% ipython --no-banner

In [1]: import numpy as np

In [2]: import numpy.linalg as la

In [3]: np.set_printoptions(precision=2, suppress=True, linewidth=140)

In [4]: B = np.array([[1, 1], [1, 0], [0, 2]])

In [5]: data = np.tile(B, (2, 3))

In [6]: print(data)
[[1 1 1 1 1 1]
 [1 0 1 0 1 0]
 [0 2 0 2 0 2]
 [1 1 1 1 1 1]
 [1 0 1 0 1 0]
 [0 2 0 2 0 2]]

In [7]: # columns 0 and 2 are equal

In [8]: print(np.allclose(data, data.T))
False

In [9]: print(np.round(np.abs(la.eigvals(data)).max(), 2))
5.0

In [10]: print((data + data.T) / 2)
[[1.  1.  0.5 1.  1.  0.5]
 [1.  0.  1.5 0.5 0.5 1. ]
 [0.5 1.5 0.  1.5 0.5 1. ]
 [1.  0.5 1.5 1.  0.5 1.5]
 [1.  0.5 0.5 0.5 1.  0. ]
 [0.5 1.  1.  1.5 0.  2. ]]

In [11]: print(data @ data)
[[4 6 4 6 4 6]
 [2 3 2 3 2 3]
 [4 6 4 6 4 6]
 [4 6 4 6 4 6]
 [2 3 2 3 2 3]
 [4 6 4 6 4 6]]

In [12]: la.determinant(data)
Traceback (most recent call last):
  Cell In[12], line 1
    la.determinant(data)
AttributeError: module 'numpy.linalg' has no attribute 'determinant'


In [13]: print(la.lstsq(data[:-1].T, data[-1])[2])
2

In [14]: print(np.abs(np.diag(la.qr(data)[1])) > 1e-9)
[ True  True False False False False]

In [15]: print(np.allclose(data[:-1].T @ la.lstsq(data[:-1].T, data[-1])[0], data[-1]))
True

In [16]: print(np.unique(data.round(6), axis=0).shape)
(3, 6)

In [17]: K = np.array([[1, 0], [1, 1]])

In [18]: rng = np.random.default_rng(353)

In [19]: B = K + rng.integers(-2, 3, (2, 1)) @ rng.integers(-2, 3, (1, 2))

In [20]: print(B)
[[ 1  4]
 [ 1 -1]]

In [21]: print(la.svd(B - K, compute_uv=False))
[4.47 0.  ]

In [22]: print(la.matrix_rank(B - K, tol=1e-8))
1

In [23]: print(B - K)
[[ 0  4]
 [ 0 -2]]

In [24]: q, R = la.qr(K)

In [25]: print(np.round(q.T @ q, 2) + 0)
[[1. 0.]
 [0. 1.]]

In [26]: print(np.abs(np.diag(R)))
[1.41 0.71]

In [27]: print(q.shape, R.shape)
(2, 2) (2, 2)

In [28]: print(round(np.trace(q @ q.T), 2))
2.0

In [29]: print(q)
[[-0.71 -0.71]
 [-0.71  0.71]]

In [30]: x = np.array([0, 8])

In [31]: target = q @ x

In [32]: print(target)
[-5.66  5.66]

In [33]: print(np.round(la.solve(q, target + q[:, 1]), 2) + 0)
[0. 9.]

In [34]: C2 = K.T @ K

In [35]: print(la.matrix_rank(C2))
2

In [36]: print((K @ K.T).shape)
(2, 2)

In [37]: print(C2)
[[2 1]
 [1 1]]

In [38]: print(la.svd(K, compute_uv=False) ** 2)
[2.62 0.38]

In [39]: print(np.allclose(C2, C2.T))
True

In [40]: W0 = np.load("a.npy")

In [41]: print(W0)
[[ 0.4  1.1 -0.9  0.7]
 [-0.2  1.5 -0.4  0.5]
 [ 0.2 -1.1  1.8  0.6]
 [ 1.2  1.   1.5 -1.1]]

In [42]: B = W0 / np.sqrt((W0 ** 2).mean(axis=1, keepdims=True))

In [43]: print(B[3])
[ 0.99  0.82  1.24 -0.91]

In [44]: ev, vecs = la.eig(W0)

In [45]: print(np.sort(la.eigvals(W0.T)))
[-1.93  0.82  1.62  2.1 ]

In [46]: print(round(np.prod(ev), 2))
-5.37

In [47]: print(np.sort(la.eigvals(W0 @ W0)))
[0.67 2.61 3.74 4.4 ]

In [48]: print(np.round(W0 @ vecs[:, 0] - ev[0] * vecs[:, 0], 2) + 0)
[0. 0. 0. 0.]

In [49]: A = np.load("arr.npy")

In [50]: print(A)
[[-1.16  2.98  1.17  2.75]
 [-1.14  2.97  1.16  2.76]
 [ 0.62 -1.5  -0.61 -1.4 ]
 [-1.25  3.09  1.23  2.83]
 [-0.63  1.42  0.54  1.38]
 [-0.6   1.53  0.57  1.43]
 [ 0.07 -0.01  0.02  0.01]
 [ 1.13 -2.98 -1.15 -2.77]
 [-1.22  3.03  1.26  2.77]
 [-0.07 -0.04  0.07 -0.07]
 [-1.26  3.01  1.14  2.8 ]
 [-0.6   1.52  0.58  1.42]
 [-0.05 -0.01  0.03 -0.07]
 [-1.17  3.01  1.22  2.81]
 [-0.11  0.06 -0.04  0.07]
 [-0.68  1.61  0.6   1.52]
 [ 0.57 -1.6  -0.59 -1.47]
 [ 1.11 -2.98 -1.24 -2.8 ]
 [-0.56  1.5   0.64  1.46]
 [-0.59  1.45  0.56  1.33]
 [-1.25  2.92  1.17  2.76]
 [-1.07  3.05  1.2   2.75]]

In [51]: C2 = np.cov(A, rowvar=False)

In [52]: print(C2.shape)
(4, 4)

In [53]: print(np.median(A, axis=0))
[-0.6   1.51  0.57  1.42]

In [54]: print(np.round(la.eigvalsh(C2)[::-1], 2) + 0)
[8.5 0.  0.  0. ]

In [55]: print(np.corrcoef(A.T))
[[ 1. -1. -1. -1.]
 [-1.  1.  1.  1.]
 [-1.  1.  1.  1.]
 [-1.  1.  1.  1.]]

In [56]: print(A.std(axis=0))
[0.75 1.93 0.77 1.8 ]

In [57]: print(C2)
[[ 0.59 -1.52 -0.6  -1.41]
 [-1.52  3.92  1.55  3.64]
 [-0.6   1.55  0.61  1.44]
 [-1.41  3.64  1.44  3.38]]

In [58]: print(np.argwhere(np.triu(np.abs(np.corrcoef(A.T)) > 0.8, 1)))
[[0 1]
 [0 2]
 [0 3]
 [1 2]
 [1 3]
 [2 3]]

In [59]: B = np.c_[A[:, :3] @ np.array([[-5, -2, 4], [2, -3, 1], [1, 2, 5]]), np.array([-3, 3, 2, 3, -3, -3, 0, 1, -2, 0, -3, -3, 3, -2, 0, -2, -1, 2, 2, -3, 0, 3])]

In [60]: print(B)
[[ 12.93  -4.28   4.19  -3.  ]
 [ 12.8   -4.31   4.21   3.  ]
 [ -6.71   2.04  -2.07   2.  ]
 [ 13.66  -4.31   4.24   3.  ]
 [  6.53  -1.92   1.6   -3.  ]
 [  6.63  -2.25   1.98  -3.  ]
 [ -0.35  -0.07   0.37   0.  ]
 [-12.76   4.38  -4.21   1.  ]
 [ 13.42  -4.13   4.45  -2.  ]
 [  0.34   0.4    0.03   0.  ]
 [ 13.46  -4.23   3.67  -3.  ]
 [  6.62  -2.2    2.02  -3.  ]
 [  0.26   0.19  -0.06   3.  ]
 [ 13.09  -4.25   4.43  -2.  ]
 [  0.63  -0.04  -0.58   0.  ]
 [  7.22  -2.27   1.89  -2.  ]
 [ -6.64   2.48  -2.27  -1.  ]
 [-12.75   4.24  -4.74   2.  ]
 [  6.44  -2.1    2.46   2.  ]
 [  6.41  -2.05   1.89  -3.  ]
 [ 13.26  -3.92   3.77   0.  ]
 [ 12.65  -4.61   4.77   3.  ]]

In [61]: print(np.round(la.lstsq(A, B[:, 0])[0], 2) + 0)
[-5.  2.  1.  0.]

In [62]: print(la.matrix_rank(B))
4
